$ python3 -q
>>> import numpy as np
>>> np.set_printoptions(suppress=True, linewidth=200)
>>> other = np.array([[-3, -2, 5, -3, 1, -5, -5, -3, 0, 4, -2, -2],
...     [-5, 0, -4, -2, 2, 5, 1, -1, 3, 4, -2, 0],
...     [-1, 3, -1, 4, -3, -2, 2, 5, 0, 1, -1, 1],
...     [-2, 4, 4, 4, -3, 4, -3, -1, 1, -5, -5, 4],
...     [-4, -2, -3, -2, 3, 1, 0, 4, 3, 3, -3, 0],
...     [1, -4, 1, -2, 3, -5, 1, 2, -4, -2, -3, -2],
...     [5, -5, 3, 1, -2, -4, -2, 0, 3, 0, -2, 0],
...     [2, 4, 3, 1, 2, -5, 0, -4, -2, -3, -2, 1],
...     [2, 4, 4, 4, 4, 1, -4, -4, -4, 1, -1, -2],
...     [-4, -2, -4, -4, 2, 1, 4, 2, -3, -2, -2, 4],
...     [1, 4, 4, -5, -4, 1, 5, 5, -3, 3, 3, 4],
...     [1, 4, -4, 0, -2, 4, -2, -5, -2, -1, 3, -3]])
>>> F = np.triu(other)
>>> F
array([[-3, -2,  5, -3,  1, -5, -5, -3,  0,  4, -2, -2],
       [ 0,  0, -4, -2,  2,  5,  1, -1,  3,  4, -2,  0],
       [ 0,  0, -1,  4, -3, -2,  2,  5,  0,  1, -1,  1],
       [ 0,  0,  0,  4, -3,  4, -3, -1,  1, -5, -5,  4],
       [ 0,  0,  0,  0,  3,  1,  0,  4,  3,  3, -3,  0],
       [ 0,  0,  0,  0,  0, -5,  1,  2, -4, -2, -3, -2],
       [ 0,  0,  0,  0,  0,  0, -2,  0,  3,  0, -2,  0],
       [ 0,  0,  0,  0,  0,  0,  0, -4, -2, -3, -2,  1],
       [ 0,  0,  0,  0,  0,  0,  0,  0, -4,  1, -1, -2],
       [ 0,  0,  0,  0,  0,  0,  0,  0,  0, -2, -2,  4],
       [ 0,  0,  0,  0,  0,  0,  0,  0,  0,  0,  3,  4],
       [ 0,  0,  0,  0,  0,  0,  0,  0,  0,  0,  0, -3]])
>>> other = F[0, 0] * F[1:] - np.outer(F[1:, 0], F[0])
>>> print(other)
[[  0   0  12   6  -6 -15  -3   3  -9 -12   6   0]
 [  0   0   3 -12   9   6  -6 -15   0  -3   3  -3]
 [  0   0   0 -12   9 -12   9   3  -3  15  15 -12]
 [  0   0   0   0  -9  -3   0 -12  -9  -9   9   0]
 [  0   0   0   0   0  15  -3  -6  12   6   9   6]
 [  0   0   0   0   0   0   6   0  -9   0   6   0]
 [  0   0   0   0   0   0   0  12   6   9   6  -3]
 [  0   0   0   0   0   0   0   0  12  -3   3   6]
 [  0   0   0   0   0   0   0   0   0   6   6 -12]
 [  0   0   0   0   0   0   0   0   0   0  -9 -12]
 [  0   0   0   0   0   0   0   0   0   0   0   9]]
>>> np.flatnonzero(~other.round(6).any(axis=1))
array([], dtype=int64)
>>> x0 = np.array([2, 0, 5, 0, 0, 3, 3, 5, 4, 5, 0, 2])
>>> h = np.maximum(F @ x0, 0)
>>> print(np.flatnonzero(h > 1e-9))
[ 1  2  4  6 10]
>>> np.maximum(F @ (3 * x0), 0)
array([  0,  75,  81,   0, 150,   0,  18,   0,   0,   0,  24,   0])
>>> h
array([ 0, 25, 27,  0, 50,  0,  6,  0,  0,  0,  8,  0])
>>> print(F.T @ h)
[   0    0 -127   58  119  121   67  310  243  277 -215   59]
>>> F * (h > 1e-9)[:, None]
array([[ 0,  0,  0,  0,  0,  0,  0,  0,  0,  0,  0,  0],
       [ 0,  0, -4, -2,  2,  5,  1, -1,  3,  4, -2,  0],
       [ 0,  0, -1,  4, -3, -2,  2,  5,  0,  1, -1,  1],
       [ 0,  0,  0,  0,  0,  0,  0,  0,  0,  0,  0,  0],
       [ 0,  0,  0,  0,  3,  1,  0,  4,  3,  3, -3,  0],
       [ 0,  0,  0,  0,  0,  0,  0,  0,  0,  0,  0,  0],
       [ 0,  0,  0,  0,  0,  0, -2,  0,  3,  0, -2,  0],
       [ 0,  0,  0,  0,  0,  0,  0,  0,  0,  0,  0,  0],
       [ 0,  0,  0,  0,  0,  0,  0,  0,  0,  0,  0,  0],
       [ 0,  0,  0,  0,  0,  0,  0,  0,  0,  0,  0,  0],
       [ 0,  0,  0,  0,  0,  0,  0,  0,  0,  0,  3,  4],
       [ 0,  0,  0,  0,  0,  0,  0,  0,  0,  0,  0,  0]])
